$ python3 -q
>>> import numpy as np
>>> np.set_printoptions(precision=2, suppress=True, linewidth=200, legacy="1.25")
>>> arr = np.loadtxt("m.csv", delimiter=",")
>>> arr
array([[ -9.  ,  -7.03, -20.05],
       [  3.97,  10.04,   1.98],
       [ -9.02,  -5.96, -21.04]])
>>> print((arr - arr.T) / 2)
[[ 0.   -5.5  -5.52]
 [ 5.5   0.    3.97]
 [ 5.52 -3.97  0.  ]]
>>> np.round(np.abs(np.linalg.eigvals(arr)).max(), 2)
28.81
>>> np.trace(arr)
-20.0
>>> U, sigma, vt = np.linalg.svd(arr)
>>> sigma
array([33.63,  9.04,  0.03])
>>> Y = U[:, :2] @ np.diag(sigma[:2]) @ vt[:2]
>>> print(Y)
[[ -9.02  -7.02 -20.04]
 [  3.97  10.04   1.98]
 [ -9.    -5.97 -21.05]]
>>> np.round(np.linalg.det(Y[::-1]), 2)
0.0
>>> round(np.einsum("ii->", Y), 2)
-20.02
>>> np.round(np.einsum("ij,ji->", Y, Y), 2)
906.61
>>> round(float(np.linalg.det(Y.T)), 2)
-0.0
>>> A = np.load("run19.npy")
>>> A
array([[6., 0., 5.],
       [0., 6., 0.],
       [5., 0., 6.]])
>>> # splits into 2 blocks
>>> r0 = np.array([9, 8])
>>> np.convolve(A[0], r0)
array([54., 48., 45., 40.])
>>> np.array([np.convolve(row, r0, "same") for row in A])
array([[54., 48., 45.],
       [ 0., 54., 48.],
       [45., 40., 54.]])
>>> np.correlate(A[0], A[2], "full")
array([36.,  0., 60.,  0., 25.])
>>> np.cross(A[0, :3], A[2, :3])
array([  0., -11.,   0.])
>>> q, Rm = np.linalg.qr(A)
>>> np.round(abs(Rm[0, 0]), 2), np.round(np.linalg.norm(A[:, 0]), 2)
(7.81, 7.81)
>>> q.shape, Rm.shape
((3, 3), (3, 3))
>>> np.abs(np.diag(Rm))
array([7.81, 6.  , 1.41])
>>> q @ Rm
array([[6., 0., 5.],
       [0., 6., 0.],
       [5., 0., 6.]])
>>> print(np.allclose(Rm.T @ Rm, A.T @ A))
True
>>> np.linalg.matrix_power(A, 3)
array([[666.,   0., 665.],
       [  0., 216.,   0.],
       [665.,   0., 666.]])
>>> round(np.abs(np.linalg.eigvals(A)).max(), 2)
11.0
>>> (A + A.T) / 2
array([[6., 0., 5.],
       [0., 6., 0.],
       [5., 0., 6.]])
>>> (A - A.T) / 2
array([[0., 0., 0.],
       [0., 0., 0.],
       [0., 0., 0.]])
>>> round(np.linalg.det(A), 2)
66.0
>>> Lm = np.linalg.cholesky(A)
>>> Lm
array([[2.45, 0.  , 0.  ],
       [0.  , 2.45, 0.  ],
       [2.04, 0.  , 1.35]])
>>> np.linalg.eigvalsh(A).min() > 0
True
>>> print(np.diag(Lm) ** 2)
[6.   6.   1.83]
>>> Y = np.linalg.inv(A)
>>> round(float(np.linalg.cond(A)), 2)
11.0
>>> (np.abs(Y) > 1e-9).astype(int)
array([[1, 0, 1],
       [0, 1, 0],
       [1, 0, 1]])
>>> np.linalg.det(A) * Y
array([[ 36.,   0., -30.],
       [  0.,  11.,   0.],
       [-30.,   0.,  36.]])
>>> round(float(np.linalg.slogdet(A)[0]), 2)
1.0
>>> round(np.linalg.det(A) * np.linalg.det(Y), 2)
1.0
>>> np.linalg.inv(Y)
array([[6., 0., 5.],
       [0., 6., 0.],
       [5., 0., 6.]])
>>> np.round(A @ Y, 2) + 0
array([[1., 0., 0.],
       [0., 1., 0.],
       [0., 0., 1.]])
>>> m1 = np.load("mat.npy")
>>> m1
array([[ 2.39, -0.34,  0.71, -0.01, -0.41],
       [ 0.36, -0.93, -1.97, -0.05,  0.71],
       [ 0.84,  1.33, -0.97,  1.94, -0.19],
       [ 0.35, -0.55,  0.99,  0.65,  1.92],
       [ 0.07,  1.23, -0.73, -1.73,  1.08]])
>>> Y = m1 / np.linalg.norm(m1, axis=1, keepdims=True)
>>> C2 = Y @ Y.T
>>> round(float(np.degrees(np.arccos(np.clip(C2[0, 3], -1, 1)))), 2)
81.04
>>> np.linalg.norm(Y, axis=1)
array([1., 1., 1., 1., 1.])
>>> (np.abs(C2) > 0.9).astype(int)
array([[1, 0, 0, 0, 0],
       [0, 1, 0, 0, 0],
       [0, 0, 1, 0, 0],
       [0, 0, 0, 1, 0],
       [0, 0, 0, 0, 1]])
>>> C2.round(2) + 0
array([[ 1.  , -0.09,  0.14,  0.16, -0.19],
       [-0.09,  1.  ,  0.12,  0.  ,  0.2 ],
       [ 0.14,  0.12,  1.  , -0.08, -0.17],
       [ 0.16,  0.  , -0.08,  1.  , -0.07],
       [-0.19,  0.2 , -0.17, -0.07,  1.  ]])
>>> (C2 - 2 * np.eye(5)).round(6).argmax(axis=1)
array([3, 4, 0, 0, 1])
>>> np.round(np.linalg.det(m1), 2)
84.48
>>> np.trace(m1)
2.22
>>> np.round(np.abs(np.linalg.eigvals(m1)).max(), 2)
2.7
>>> (m1 - m1.T) / 2
array([[ 0.  , -0.35, -0.07, -0.18, -0.24],
       [ 0.35,  0.  , -1.65,  0.25, -0.26],
       [ 0.07,  1.65,  0.  ,  0.47,  0.27],
       [ 0.18, -0.25, -0.47,  0.  ,  1.82],
       [ 0.24,  0.26, -0.27, -1.82,  0.  ]])
>>> W = np.array([[-5, -3, 9], [7, 0, -3], [2, 9, 1]])
>>> beta = np.array([0, 1, 3])
>>> hid = np.maximum(A @ W + beta, 0)
>>> print(np.linalg.matrix_rank(hid))
3
>>> (hid > 0).mean(axis=0)
array([0.33, 1.  , 0.67])
>>> C = np.array([[3, 1, 3], [5, 5, 5], [3, 2, 4]])
>>> hid @ C
array([[326., 264., 388.],
       [131.,  47., 131.],
       [362., 308., 416.]])
>>> print(W @ C)
[[-3 -2  6]
 [12  1  9]
 [54 49 55]]
>>> F = np.load("x.npy")
>>> F
array([[ 9.03, -3.8 , -2.  ],
       [ 3.34, -1.73, -9.26],
       [ 8.23, -3.22,  4.67],
       [-8.19,  3.55,  4.51],
       [ 8.5 , -3.65, -3.79],
       [ 3.15, -0.95,  9.44],
       [-9.25,  3.81, -0.07],
       [ 8.14, -3.18,  4.87],
       [ 6.09, -2.22,  7.62],
       [-9.24,  3.82,  0.32],
       [ 4.95, -2.36, -8.36],
       [ 1.44, -0.96, -9.85],
       [ 7.64, -3.36, -5.5 ],
       [ 8.88, -3.55,  2.93],
       [ 8.77, -3.73, -3.02],
       [ 4.73, -1.62,  8.66],
       [ 5.1 , -2.41, -8.25],
       [ 2.79, -1.51, -9.49]])
>>> # rank 2
>>> Ac = F - F.mean(axis=0)
>>> evecs = np.linalg.svd(Ac)[2][:2]
>>> Y = Ac - Ac @ evecs.T @ evecs
>>> np.linalg.norm(Y, axis=1).round(6).argmax()
0
>>> np.round(Y.std(axis=0), 2) + 0
array([0., 0., 0.])
>>> print(round(float(np.linalg.norm(Y) / np.linalg.norm(Ac)), 2))
0.0
>>> (Ac @ evecs.T).std(axis=0)
array([6.69, 6.28])
>>> E = np.load("dump.npy")
>>> E
array([[-17.39,  13.67, -13.43,  -9.59],
       [-16.43,  13.13, -12.54,  -8.94],
       [-16.05,  12.91, -12.18,  -8.68],
       [ -7.29,   7.17,  -4.22,  -2.96],
       [ -6.27,   6.36,  -3.33,  -2.33],
       [ -3.59,   3.9 ,  -1.13,  -0.77],
       [ -3.03,   3.28,  -0.7 ,  -0.48],
       [ -2.98,   3.23,  -0.66,  -0.45],
       [ -2.34,   2.45,  -0.21,  -0.14],
       [ -1.48,   1.21,   0.27,   0.18],
       [ -1.45,   1.16,   0.28,   0.18],
       [ -1.18,   0.66,   0.37,   0.23],
       [ -1.  ,   0.31,   0.38,   0.23],
       [ -0.71,  -0.32,   0.21,   0.09],
       [ -0.7 ,  -0.34,   0.19,   0.08],
       [ -0.61,  -0.44,   0.09,   0.01],
       [ -0.34,  -0.33,  -0.05,  -0.07],
       [  0.08,   0.08,   0.03,   0.03],
       [  0.52,   0.51,   0.24,   0.22],
       [  0.65,   0.63,   0.32,   0.29],
       [  0.94,   0.9 ,   0.5 ,   0.44],
       [ 20.27,  11.97,  17.72,  14.02],
       [ 24.66,  13.87,  21.87,  17.24],
       [ 26.02,  14.43,  23.17,  18.24]])
>>> # rows and columns are dependent
>>> U, sigma, vt = np.linalg.svd(E)
>>> evecs = vt[:(sigma > 1e-8).sum()]
>>> rng = np.random.default_rng(42863)
>>> x = E[14] + -2 * E[12] + rng.integers(2) * np.eye(4)[3]
>>> x
array([ 1.3 , -0.96, -0.56,  0.63])
>>> print(round(float(np.linalg.norm(x - evecs.T @ evecs @ x)), 2))
0.82
>>> np.round(evecs.T @ evecs, 2) + 0
array([[ 1.  ,  0.  , -0.02,  0.03],
       [ 0.  ,  1.  , -0.02,  0.03],
       [-0.02, -0.02,  0.67,  0.47],
       [ 0.03,  0.03,  0.47,  0.33]])
